$ python3 -q
>>> import numpy as np
>>> import numpy.linalg as la
>>> np.set_printoptions(precision=3, suppress=True, linewidth=160)
>>> def rd(a):
...     return np.round(a, 3) + 0
... 
>>> W0 = np.loadtxt("data.csv", delimiter=",")
>>> print(rd(W0))
[[-0.636  0.545  0.545]
 [ 0.545  0.818 -0.182]
 [ 0.545 -0.182  0.818]]
>>> B = np.array([[3, 2, -2], [2, -1, 1]])
>>> W2 = np.kron(B, W0)
>>> print(la.matrix_rank(W2))
6
>>> rd(la.norm(W2, 2)), rd(la.norm(B, 2) * la.norm(W0, 2))
(np.float64(4.166), np.float64(4.166))
>>> rd(W2)
array([[-1.909,  1.636,  1.636, -1.273,  1.091,  1.091,  1.273, -1.091, -1.091],
       [ 1.636,  2.455, -0.545,  1.091,  1.636, -0.364, -1.091, -1.636,  0.364],
       [ 1.636, -0.545,  2.455,  1.091, -0.364,  1.636, -1.091,  0.364, -1.636],
       [-1.273,  1.091,  1.091,  0.636, -0.545, -0.545, -0.636,  0.545,  0.545],
       [ 1.091,  1.636, -0.364, -0.545, -0.818,  0.182,  0.545,  0.818, -0.182],
       [ 1.091, -0.364,  1.636, -0.545,  0.182, -0.818,  0.545, -0.182,  0.818]])
>>> evals, vecs = la.eig(W0)
>>> rd(np.sort(la.eigvals(la.inv(W0))))
array([-1.,  1.,  1.])
>>> evals
array([-1.,  1.,  1.])
>>> (W0 - W0.T) / 2
array([[0., 0., 0.],
       [0., 0., 0.],
       [0., 0., 0.]])
>>> print(rd(np.abs(la.eigvals(W0)).max()))
1.0
>>> rd(W0 @ W0)
array([[1., 0., 0.],
       [0., 1., 0.],
       [0., 0., 1.]])
>>> print(np.allclose(W0, W0.T))
True
>>> K = np.load("case9.npy")
>>> K
array([[21, -7, -4],
       [-9,  3,  7],
       [21, -7, -3]])
>>> np.unique(K.round(6), axis=0).shape
(3, 3)
>>> np.abs(np.diag(la.qr(K)[1])) > 1e-9
array([ True, False,  True])
>>> rd(np.trace(la.pinv(K) @ K))
np.float64(2.0)
>>> np.allclose(K[:-1].T @ la.lstsq(K[:-1].T, K[-1])[0], K[-1])
True
>>> rd(K @ la.pinv(K) @ K)
array([[21., -7., -4.],
       [-9.,  3.,  7.],
       [21., -7., -3.]])
>>> rk = la.matrix_rank(K)
>>> rk
np.int64(2)
>>> ns = la.svd(K)[2][rk:].T
>>> ns.shape
(3, 1)
>>> [int(la.matrix_rank(K[:i])) for i in range(1, len(K) + 1)]
[1, 2, 2]
>>> rd(ns[:, 0] / ns[np.abs(ns[:, 0]).round(6).argmax(), 0])
array([0.333, 1.   , 0.   ])
>>> print(rd(np.poly(K)))
[  1. -21.  61.   0.]
>>> rd(la.det(2 * K)), rd(la.det(K))
(np.float64(0.0), np.float64(0.0))
>>> np.einsum("ij,ji->", K, K)
np.int64(319)
>>> rd(la.eigvals(K))
array([17.518,  3.482,  0.   ])
>>> B = K[0, 0] * K[1:] - np.outer(K[1:, 0], K[0])
>>> B
array([[  0,   0, 111],
       [  0,   0,  21]])
>>> rd(K[:, 0] / K[0, 0])
array([ 1.   , -0.429,  1.   ])
>>> la.matrix_rank(B), la.matrix_rank(K)
(np.int64(1), np.int64(2))
>>> np.flatnonzero(~B.round(6).any(axis=1))
array([], dtype=int64)
>>> m1 = np.loadtxt("out19.csv", delimiter=",")
>>> print(m1)
[[-15. -15.   9.]
 [ -5.  -5.   3.]
 [  5.   5.  -3.]]
>>> # null space of dimension 2
>>> U, sv, vt = la.svd(m1)
>>> rd(sv)
array([25.475,  0.   ,  0.   ])
>>> print(np.argmax(sv[:-1] / (sv[1:] + 1e-6)) + 1)
1
>>> B = U[:, :1] @ np.diag(sv[:1]) @ vt[:1]
>>> rd(la.norm(m1 - B, 2)), rd(sv[1])
(np.float64(0.0), np.float64(0.0))
>>> rd(np.abs(m1 - B).max())
np.float64(0.0)
>>> rd(B)
array([[-15., -15.,   9.],
       [ -5.,  -5.,   3.],
       [  5.,   5.,  -3.]])
>>> la.matrix_rank(B)
np.int64(1)
>>> B = np.array([[2, 2], [3, 2]])
>>> J = np.kron(np.eye(2, dtype=int), B)
>>> J
array([[2, 2, 0, 0],
       [3, 2, 0, 0],
       [0, 0, 2, 2],
       [0, 0, 3, 2]])
>>> U, sv, vt = la.svd(J)
>>> np.argmax(sv[:-1] / (sv[1:] + 1e-6)) + 1
np.int64(2)
>>> B = U[:, :2] @ np.diag(sv[:2]) @ vt[:2]
>>> rd(la.norm(J - B, 2)), rd(sv[2])
(np.float64(0.438), np.float64(0.438))
>>> rd(la.norm(J - B) / la.norm(J))
np.float64(0.096)
>>> def softmax(z):
...     e = np.exp(z - z.max(axis=-1, keepdims=True))
...     return e / e.sum(axis=-1, keepdims=True)
... 
>>> rd(softmax(J[1]))
array([0.681, 0.251, 0.034, 0.034])
>>> rd(softmax(J[1] + -3))
array([0.681, 0.251, 0.034, 0.034])
>>> att = J @ J.T / np.sqrt(4)
>>> rd(softmax(att))
array([[0.266, 0.724, 0.005, 0.005],
       [0.182, 0.816, 0.001, 0.001],
       [0.005, 0.005, 0.266, 0.724],
       [0.001, 0.001, 0.182, 0.816]])
>>> u = np.array([2, 2, 0, 0])
>>> B = J + np.outer(u, np.eye(4)[2])
>>> rd(la.det(B) / la.det(J)), rd(1 + la.solve(J, u)[2])
(np.float64(1.0), np.float64(1.0))
>>> print(B)
[[2. 2. 2. 0.]
 [3. 2. 2. 0.]
 [0. 0. 2. 2.]
 [0. 0. 3. 2.]]
>>> la.matrix_rank(la.inv(B) - la.inv(J), tol=1e-8)
np.int64(1)
>>> F = np.array([[0, 0, 3, 0], [0, 0, 0, 1], [0, 0, 0, 0], [-2, 0, 0, 0]])
>>> F
array([[ 0,  0,  3,  0],
       [ 0,  0,  0,  1],
       [ 0,  0,  0,  0],
       [-2,  0,  0,  0]])
>>> # null space of dimension 1
>>> evals, vecs = la.eig(J)
>>> rd(evals)
array([ 4.449, -0.449,  4.449, -0.449])
>>> rd(J @ vecs[:, 0] - evals[0] * vecs[:, 0])
array([0., 0., 0., 0.])
>>> P = np.triu(np.array([[1, 1, 2, 1], [1, 0, 2, 1], [2, 2, 2, 0], [1, 2, 2, 1]]), 1) + np.eye(4)
>>> B = P @ F @ la.inv(P)
>>> print(rd(la.det(B)))
0.0
>>> la.matrix_rank(B)
np.int64(3)
>>> np.trace(B), np.trace(F)
(np.float64(0.0), np.int64(0))
>>> U, sv, vt = la.svd(F)
>>> print(sv)
[ 3.  2.  1. -0.]
>>> B = U[:, :3] @ np.diag(sv[:3]) @ vt[:3]
>>> B
array([[ 0.,  0.,  3.,  0.],
       [ 0.,  0.,  0.,  1.],
       [ 0.,  0.,  0.,  0.],
       [-2.,  0.,  0.,  0.]])
>>> np.abs(F - B).max()
np.float64(0.0)
>>> print(la.matrix_rank(F, rtol=0.05))
3
>>> rd(la.norm(F - B, 2)), sv[3]
(np.float64(0.0), np.float64(-0.0))
>>> B = J / np.sqrt((J ** 2).mean(axis=1, keepdims=True))
>>> print(la.matrix_rank(B) == la.matrix_rank(J))
True
>>> J - J.mean(axis=1, keepdims=True)
array([[ 1.  ,  1.  , -1.  , -1.  ],
       [ 1.75,  0.75, -1.25, -1.25],
       [-1.  , -1.  ,  1.  ,  1.  ],
       [-1.25, -1.25,  1.75,  0.75]])
